>>> import numpy as np
>>> import numpy.linalg as la
>>> np.set_printoptions(precision=1, suppress=True, linewidth=120)
>>> def rd(a):
...     return np.round(a, 1) + 0
... 
>>> J = np.array([[2, -2, -3, 0], [3, -2, 2, -2], [-2, 1, -3, -1], [3, -2, 2, -2]])
>>> Uu, sigma, vt = la.svd(J)
>>> vecs = vt[:(sigma > 1e-8).sum()]
>>> rng = np.random.default_rng(46699)
>>> x0 = J[0] + 2 * J[3] + rng.integers(2) * np.eye(4)[2]
>>> x0
array([ 8., -6.,  2., -4.])
>>> np.allclose(vecs.T @ vecs @ x0, x0)
False
>>> la.matrix_rank(np.vstack([J, x0]))
np.int64(4)
>>> rd(la.det(J))
np.float64(0.0)
>>> np.allclose(J, J.T)
False
>>> la.matrix_power(J, 2)
array([[  4,  -3,  -1,   7],
       [-10,   4, -23,   6],
       [  2,   1,  15,   3],
       [-10,   4, -23,   6]])
>>> (J - J.T) / 2
array([[ 0. , -2.5, -0.5, -1.5],
       [ 2.5,  0. ,  0.5,  0. ],
       [ 0.5, -0.5,  0. , -1.5],
       [ 1.5,  0. ,  1.5,  0. ]])
>>> assert J == J.T
Traceback (most recent call last):
  File "<python-input-16>", line 1, in <module>
    assert J == J.T
           ^^^^^^^^
ValueError: The truth value of an array with more than one element is ambiguous. Use a.any() or a.all()
>>> X = np.load("w.npy")
>>> X
array([[1, 0, 0],
       [0, 0, 1],
       [0, 1, 0]])
>>> rd(np.sort(np.abs(la.eigvals(X))))
array([1., 1., 1.])
>>> la.matrix_power(X, 3)
array([[1, 0, 0],
       [0, 0, 1],
       [0, 1, 0]])
>>> (X - X.T) / 2
array([[0., 0., 0.],
       [0., 0., 0.],
       [0., 0., 0.]])
>>> (X + X.T) / 2
array([[1., 0., 0.],
       [0., 0., 1.],
       [0., 1., 0.]])
>>> np.allclose(X, X.T)
True
>>> r0 = np.array([2, 0, 3])
>>> B = X + np.outer(r0, np.eye(3)[0])
>>> B
array([[3., 0., 0.],
       [0., 0., 1.],
       [3., 1., 0.]])
>>> la.matrix_rank(B - X)
np.int64(1)
>>> la.matrix_rank(la.inv(B) - la.inv(X), tol=1e-8)
np.int64(1)
>>> t3 = np.stack([B, 2 * B, B[::-1]])
>>> rd(la.det(t3))
array([ -3., -24.,   3.])
>>> rd(la.norm(t3, axis=(1, 2)))
array([4.5, 8.9, 4.5])
>>> t3.shape
(3, 3, 3)
>>> idx = rng.permutation(3)
>>> B = X[:, idx] * rng.choice([-1, 1], 3)
>>> B
array([[ 0, -1,  0],
       [ 1,  0,  0],
       [ 0,  0, -1]])
>>> Uu, _, vt = la.svd(X.T @ B)
>>> Uu @ vt
array([[ 0., -1.,  0.],
       [ 0.,  0., -1.],
       [ 1.,  0.,  0.]])
>>> def softmax(z):
...     e = np.exp(z - z.max(axis=-1, keepdims=True))
...     return e / e.sum(axis=-1, keepdims=True)
... 
>>> rd(softmax(J[2] + -3))
array([0. , 0.8, 0. , 0.1])
>>> rd(softmax(J[2]))
array([0. , 0.8, 0. , 0.1])
>>> rd(softmax(J).sum(axis=1))
array([1., 1., 1., 1.])
>>> scores = J @ J.T / np.sqrt(4)
>>> rd(softmax(scores))
array([[1. , 0. , 0. , 0. ],
       [0. , 0.5, 0. , 0.5],
       [0. , 0. , 1. , 0. ],
       [0. , 0.5, 0. , 0.5]])
>>> softmax(scores).round(6).argmax(axis=1)
array([0, 1, 2, 1])
>>> rd(softmax(scores)[2] @ J)
array([-2.,  1., -3., -1.])
>>> rd(softmax(scores + np.triu(np.full(scores.shape, -np.inf), 1)))
array([[1. , 0. , 0. , 0. ],
       [0. , 1. , 0. , 0. ],
       [0. , 0. , 1. , 0. ],
       [0. , 0.5, 0. , 0.5]])
>>> A = np.loadtxt("dump.csv", delimiter=",")
>>> A
array([[3., 2., 3., 2., 3., 2.],
       [2., 3., 2., 3., 2., 3.],
       [0., 3., 0., 3., 0., 3.],
       [3., 2., 3., 2., 3., 2.],
       [2., 3., 2., 3., 2., 3.],
       [0., 3., 0., 3., 0., 3.]])
>>> np.unravel_index(np.abs(A).argmax(), A.shape)
(np.int64(0), np.int64(0))
>>> rd(A.mean(axis=0))
array([1.7, 2.7, 1.7, 2.7, 1.7, 2.7])
>>> rd(la.svd(A, compute_uv=False))
array([13.5,  5.3,  0. ,  0. ,  0. ,  0. ])
>>> A.sum(axis=1)
array([15., 15.,  9., 15., 15.,  9.])
>>> rk = la.matrix_rank(A)
>>> rk
np.int64(2)
>>> N = la.svd(A)[2][rk:].T
>>> [int(la.matrix_rank(np.delete(A, i, axis=0))) for i in range(6)]
[2, 2, 2, 2, 2, 2]
>>> [int(la.matrix_rank(A[:i])) for i in range(1, len(A) + 1)]
[1, 2, 2, 2, 2, 2]
>>> la.matrix_rank(A.T @ A), la.matrix_rank(A @ A.T)
(np.int64(2), np.int64(2))
>>> rd(A @ N)
array([[0., 0., 0., 0.],
       [0., 0., 0., 0.],
       [0., 0., 0., 0.],
       [0., 0., 0., 0.],
       [0., 0., 0., 0.],
       [0., 0., 0., 0.]])
>>> rd(N @ N.T)
array([[ 0.7,  0. , -0.3,  0. , -0.3,  0. ],
       [ 0. ,  0.7,  0. , -0.3,  0. , -0.3],
       [-0.3,  0. ,  0.7,  0. , -0.3,  0. ],
       [ 0. , -0.3,  0. ,  0.7,  0. , -0.3],
       [-0.3,  0. , -0.3,  0. ,  0.7,  0. ],
       [ 0. , -0.3,  0. , -0.3,  0. ,  0.7]])
>>> cov = A.T @ A
>>> la.matrix_rank(cov)
np.int64(2)
>>> np.allclose(cov, cov.T)
True
>>> rd(np.trace(la.pinv(A) @ A))
np.float64(2.0)
>>> rd(A @ la.pinv(A) @ A)
array([[3., 2., 3., 2., 3., 2.],
       [2., 3., 2., 3., 2., 3.],
       [0., 3., 0., 3., 0., 3.],
       [3., 2., 3., 2., 3., 2.],
       [2., 3., 2., 3., 2., 3.],
       [0., 3., 0., 3., 0., 3.]])
>>> la.lstsq(A[:-1].T, A[-1])[2]
np.int32(2)
>>> m1 = np.load("block3.npy")
>>> m1
array([[-3,  1,  6],
       [ 9,  6, -4],
       [-9, -8, -8]])
>>> rd(la.det(m1[::-1]))
np.float64(-240.0)
>>> rd(la.eigvals(m1))
array([ 6.1+0.j , -5.6+2.9j, -5.6-2.9j])
>>> rd(la.det(m1.T))
np.float64(240.0)
>>> rd(la.det(2 * m1)), rd(la.det(m1))
(np.float64(1920.0), np.float64(240.0))
>>> rd(np.poly(m1))
array([   1.,    5.,  -29., -240.])
>>> rd(la.eigvals(m1).sum().real)
np.float64(-5.0)
>>> B = m1 / np.sqrt((m1 ** 2).mean(axis=1, keepdims=True))
>>> rd(m1 - m1.mean(axis=1, keepdims=True))
array([[-4.3, -0.3,  4.7],
       [ 5.3,  2.3, -7.7],
       [-0.7,  0.3,  0.3]])
>>> la.matrix_rank(B) == la.matrix_rank(m1)
np.True_
>>> rd(B[2])
array([-1.1, -1. , -1. ])
>>> la.matrix_rank(m1 - m1.mean(axis=1, keepdims=True))
np.int64(2)
>>> rd(la.norm(B, axis=1))
array([1.7, 1.7, 1.7])
>>> r0 = np.array([2, 3, -1])
>>> B = m1 + np.outer(r0, np.eye(3)[1])
>>> B
array([[-3.,  3.,  6.],
       [ 9.,  9., -4.],
       [-9., -9., -8.]])
>>> la.matrix_rank(la.inv(B) - la.inv(m1), tol=1e-8)
np.int64(1)
>>> rd(la.det(B) / la.det(m1)), rd(1 + la.solve(m1, r0)[1])
(np.float64(2.7), np.float64(2.7))
>>> th = np.radians(135)
>>> Rm = np.eye(3)
>>> Rm[2, 2] = Rm[0, 0] = np.cos(th)
>>> Rm[2, 0], Rm[0, 2] = -np.sin(th), np.sin(th)
>>> rd(Rm)
array([[-0.7,  0. ,  0.7],
       [ 0. ,  1. ,  0. ],
       [-0.7,  0. , -0.7]])
>>> B = m1 @ Rm.T
>>> np.allclose(m1 @ m1.T, B @ B.T)
True
>>> B = np.array([[1, 1], [1, -1]])
>>> E = np.kron(B, np.kron(B, B))[rng.permutation(8)][:3]
>>> E
array([[ 1, -1, -1,  1,  1, -1, -1,  1],
       [ 1,  1, -1, -1,  1,  1, -1, -1],
       [ 1, -1,  1, -1, -1,  1, -1,  1]])
>>> rd(softmax(E[0]))
array([0.2, 0. , 0. , 0.2, 0.2, 0. , 0. , 0.2])
>>> scores = E @ E.T / np.sqrt(8)
>>> rd(softmax(scores + np.triu(np.full(scores.shape, -np.inf), 1)))
array([[1. , 0. , 0. ],
       [0.1, 0.9, 0. ],
       [0.1, 0.1, 0.9]])
>>> rd(softmax(scores)[0] @ E)
array([ 1. , -0.9, -0.9,  0.8,  0.9, -0.8, -1. ,  0.9])
>>> rd(softmax(scores))
array([[0.9, 0.1, 0.1],
       [0.1, 0.9, 0.1],
       [0.1, 0.1, 0.9]])
>>> x0 = np.array([-2, 1, 0, 0, 2, 0, 0, 2])
>>> E @ x0
array([ 1, -1, -3])
>>> np.sign((E @ x0).round(6))
array([ 1, -1, -1])
>>> (E @ x0).argmax()
np.int64(0)
>>> E @ np.eye(8)[7]
array([ 1., -1.,  1.])
>>> E @ np.ones(8)
array([0., 0., 0.])
>>> E @ (2 * x0)
array([ 2, -2, -6])
>>> rd(la.norm(E[2] - E[0]))
np.float64(4.0)
>>> rd(la.norm(E, axis=0))
array([1.7, 1.7, 1.7, 1.7, 1.7, 1.7, 1.7, 1.7])
>>> rd(la.norm(E, "nuc"))
np.float64(8.5)
>>> E[2] @ E[0]
np.int64(0)
>>> rd(la.norm(E, axis=1))
array([2.8, 2.8, 2.8])
>>> rd(la.norm(E[2], 1)), rd(la.norm(E[2], np.inf))
(np.float64(8.0), np.float64(1.0))
>>> rd(la.norm(E, 1)), rd(la.norm(E, np.inf))
(np.float64(3.0), np.float64(8.0))
>>> rd(la.norm(E) ** 2 / la.norm(E, 2) ** 2)
np.float64(3.0)
>>> B = E / la.norm(E, axis=1)
Traceback (most recent call last):
  File "<python-input-116>", line 1, in <module>
    B = E / la.norm(E, axis=1)
        ~~^~~~~~~~~~~~~~~~~~~~
ValueError: operands could not be broadcast together with shapes (3,8) (3,) 
>>> B = E / la.norm(E, axis=1, keepdims=True)
>>> cov = B @ B.T
>>> rd(cov[2])
array([0., 0., 1.])
>>> np.degrees(np.arccos(np.clip(cov[2, 0], -1, 1)))
np.float64(90.0)
>>> np.argwhere(np.triu(np.abs(cov) > 0.95, 1))
array([], shape=(0, 2), dtype=int64)
>>> rd(cov)
array([[1., 0., 0.],
       [0., 1., 0.],
       [0., 0., 1.]])
>>> F = np.load("run7.npy")
>>> F
array([[0, 0, 0, 1],
       [0, 0, 0, 1],
       [0, 0, 0, 1],
       [1, 1, 1, 0]])
>>> P = np.triu(np.array([[2, 2, 0, 2], [1, 2, 0, 3], [0, 1, 1, 0], [1, 1, 2, 3]]), 1) + np.eye(4)
>>> B = P @ F @ la.inv(P)
>>> np.trace(B), np.trace(F)
(np.float64(0.0), np.int64(0))
>>> rd(la.det(B))
np.float64(0.0)
>>> la.matrix_rank(B)
np.int64(2)
>>> ev, vecs = la.eigh(F)
>>> (ev > 1e-8).sum(), (ev < -1e-8).sum()
(np.int64(1), np.int64(1))
>>> rd(np.abs(vecs[:, -1]))
array([0.4, 0.4, 0.4, 0.7])
>>> rd(ev)
array([-1.7,  0. ,  0. ,  1.7])
>>> rd(ev.sum()), np.trace(F)
(np.float64(0.0), np.int64(0))
>>> rd(vecs.T @ F @ vecs)
array([[-1.7,  0. ,  0. ,  0. ],
       [ 0. ,  0. ,  0. ,  0. ],
       [ 0. ,  0. ,  0. ,  0. ],
       [ 0. ,  0. ,  0. ,  1.7]])
>>> np.unique(ev.round(6) + 0, return_counts=True)[1]
array([1, 2, 1])
>>> rd(la.eigvalsh(F @ F))
array([0., 0., 3., 3.])
>>> rd(vecs @ np.diag(ev) @ vecs.T)
array([[0., 0., 0., 1.],
       [0., 0., 0., 1.],
       [0., 0., 0., 1.],
       [1., 1., 1., 0.]])
>>> M = np.loadtxt("mat.csv", delimiter=",")
>>> M
array([[ 0.,  2., -3., -5.],
       [ 0.,  0.,  5., -1.],
       [ 0.,  0.,  0.,  5.],
       [ 0.,  0.,  0.,  0.]])
>>> x0 = np.array([0, -3, -1, -3])
>>> (M @ x0).argmax()
np.int64(0)
>>> w1 = np.array([[-1, 0, 2], [-2, 0, -1], [-2, -1, 2], [1, -2, -1]])
>>> beta = np.array([2, 0, 0])
>>> act = np.maximum(M @ w1 + beta, 0)
>>> rd((act > 0).mean(axis=0))
array([0.5, 0.2, 0.2])
>>> act
array([[ 0., 13.,  0.],
       [ 0.,  0., 11.],
       [ 7.,  0.,  0.],
       [ 2.,  0.,  0.]])
>>> Z = np.array([[1, -1, -1], [-3, 0, -1], [3, 1, 3]])
>>> (act @ Z).round(6).argmax(axis=1)
array([1, 0, 0, 0])
>>> w1 @ Z
array([[ 5,  3,  7],
       [-5,  1, -1],
       [ 7,  4,  9],
       [ 4, -2, -2]])
>>> M.reshape(-1, 2)
array([[ 0.,  2.],
       [-3., -5.],
       [ 0.,  0.],
       [ 5., -1.],
       [ 0.,  0.],
       [ 0.,  5.],
       [ 0.,  0.],
       [ 0.,  0.]])
>>> M.ravel(order="F")
array([ 0.,  0.,  0.,  0.,  2.,  0.,  0.,  0., -3.,  5.,  0.,  0., -5., -1.,  5.,  0.])
>>> t3 = M.reshape(4, 2, -1)
>>> t3[:, 0]
array([[0., 2.],
       [0., 0.],
       [0., 0.],
       [0., 0.]])
>>> t3.shape
(4, 2, 2)
>>> np.einsum("ihd,jhd->hij", t3, t3).shape
(2, 4, 4)
>>> arr = np.load("x.npy")
>>> arr
array([[-6,  0,  0,  0],
       [ 0,  4,  0,  0],
       [ 0,  0,  3,  0],
       [ 0,  0,  0, -7]])
>>> rd(la.pinv(arr))
array([[-0.2,  0. ,  0. ,  0. ],
       [ 0. ,  0.2,  0. ,  0. ],
       [ 0. ,  0. ,  0.3,  0. ],
       [ 0. ,  0. ,  0. , -0.1]])
>>> rd(la.norm(arr, axis=0))
array([6., 4., 3., 7.])
>>> rd(la.svd(arr, compute_uv=False))
array([7., 6., 4., 3.])
>>> [round(float(la.det(arr[:i, :i])), 2) + 0 for i in range(1, 5)]
[-6.0, -24.0, -72.0, 504.0]
